% ipython --no-banner

In [1]: import numpy as np

In [2]: np.set_printoptions(precision=3, suppress=True, linewidth=120, sign=" ")

In [3]: def tidy(a):
   ...:     return np.round(a, 3) + 0
   ...: 

In [4]: X = np.array([[0.0, -0.2, -0.8, -0.4],
   ...:     [-1.8, -0.8, 0.5, -1.6],
   ...:     [-0.3, 0.3, -0.1, 0.4],
   ...:     [-0.2, -1.1, 0.1, -0.1],
   ...:     [0.2, -0.4, -2.2, 0.3],
   ...:     [0.1, 0.1, -0.4, -0.5],
   ...:     [-1.4, 1.9, 0.4, 0.2],
   ...:     [0.0, 0.6, -1.2, 1.6],
   ...:     [0.1, 0.1, 0.6, 0.0],
   ...:     [-0.8, -0.7, -2.0, -1.4],
   ...:     [-1.2, 0.2, 0.1, 0.1],
   ...:     [-2.0, -1.6, -0.7, 0.6],
   ...:     [0.4, 1.0, -2.4, -0.8],
   ...:     [-0.6, 0.6, 1.4, 0.2],
   ...:     [-0.1, -0.8, 0.6, 1.3],
   ...:     [-2.1, -0.6, -0.5, -0.7],
   ...:     [1.0, 0.0, -0.2, 1.3],
   ...:     [-0.5, -0.9, -0.5, -0.2],
   ...:     [0.4, 0.6, 1.0, 0.2]])

In [5]: rng = np.random.default_rng(665491)

In [6]: X[:, 1] = 2 * X[:, 0] + 0.02 * rng.normal(size=19)

In [7]: tidy(X)
Out[7]: 
array([[ 0.   ,  0.008, -0.8  , -0.4  ],
       [-1.8  , -3.59 ,  0.5  , -1.6  ],
       [-0.3  , -0.586, -0.1  ,  0.4  ],
       [-0.2  , -0.39 ,  0.1  , -0.1  ],
       [ 0.2  ,  0.369, -2.2  ,  0.3  ],
       [ 0.1  ,  0.2  , -0.4  , -0.5  ],
       [-1.4  , -2.828,  0.4  ,  0.2  ],
       [ 0.   ,  0.03 , -1.2  ,  1.6  ],
       [ 0.1  ,  0.228,  0.6  ,  0.   ],
       [-0.8  , -1.643, -2.   , -1.4  ],
       [-1.2  , -2.389,  0.1  ,  0.1  ],
       [-2.   , -3.999, -0.7  ,  0.6  ],
       [ 0.4  ,  0.828, -2.4  , -0.8  ],
       [-0.6  , -1.239,  1.4  ,  0.2  ],
       [-0.1  , -0.211,  0.6  ,  1.3  ],
       [-2.1  , -4.202, -0.5  , -0.7  ],
       [ 1.   ,  1.996, -0.2  ,  1.3  ],
       [-0.5  , -0.992, -0.5  , -0.2  ],
       [ 0.4  ,  0.809,  1.   ,  0.2  ]])

In [8]: Ac = X - X.mean(axis=0)

In [9]: evecs = np.linalg.svd(Ac)[2][:3]

In [10]: other = Ac - Ac @ evecs.T @ evecs

In [11]: print(tidy((Ac @ evecs.T).std(axis=0)))
[ 1.939  1.052  0.695]

In [12]: print(tidy(other.std(axis=0)))
[ 0.008  0.004  0.     0.   ]

In [13]: tidy(np.diag(evecs.T @ evecs))
Out[13]: array([ 0.199,  0.801,  1.   ,  1.   ])

In [14]: tidy(np.linalg.norm(other) / np.linalg.norm(Ac))
Out[14]: np.float64(0.004)

In [15]: x = np.array([4, 5, 0, 5])

In [16]: (X @ x).argmax()
Out[16]: np.int64(16)

In [17]: x @ X
ValueError: matmul: Input operand 1 has a mismatch in its core dimension 0, with gufunc signature (n?,k),(k,m?)->(n?,m?) (size 19 is different from 4)


In [18]: cov = np.cov(X, rowvar=False)

In [19]: tidy(cov)
Out[19]: 
array([[ 0.764,  1.531, -0.126,  0.273],
       [ 1.531,  3.069, -0.252,  0.549],
       [-0.126, -0.252,  1.106,  0.172],
       [ 0.273,  0.549,  0.172,  0.71 ]])

In [20]: print(cov.shape)
(4, 4)

In [21]: print(np.argsort(-X.std(axis=0).round(6), kind="stable"))
[ 1  2  0  3]

In [22]: print(tidy(np.polyfit(X[:, 3], X[:, 1], 1)))
[ 0.773 -0.947]

In [23]: J = np.array([[0, 0, 0], [0, 0, 1], [0, 1, 0]])

In [24]: # symmetric

In [25]: x = np.array([2, 2, 1])

In [26]: h = np.maximum(J @ x, 0)

In [27]: print(J.T @ h)
[ 0  2  1]

In [28]: np.maximum(J @ (3 * x), 0)
Out[28]: array([ 0,  3,  6])

In [29]: print(tidy(np.tanh(J @ x)))
[ 0.     0.762  0.964]

In [30]: np.maximum(J @ x, 0) - np.maximum(-J @ x, 0)
Out[30]: array([ 0,  1,  2])

In [31]: J * (h > 1e-9)[:, None]
Out[31]: 
array([[ 0,  0,  0],
       [ 0,  0,  1],
       [ 0,  1,  0]])

In [32]: h
Out[32]: array([ 0,  1,  2])
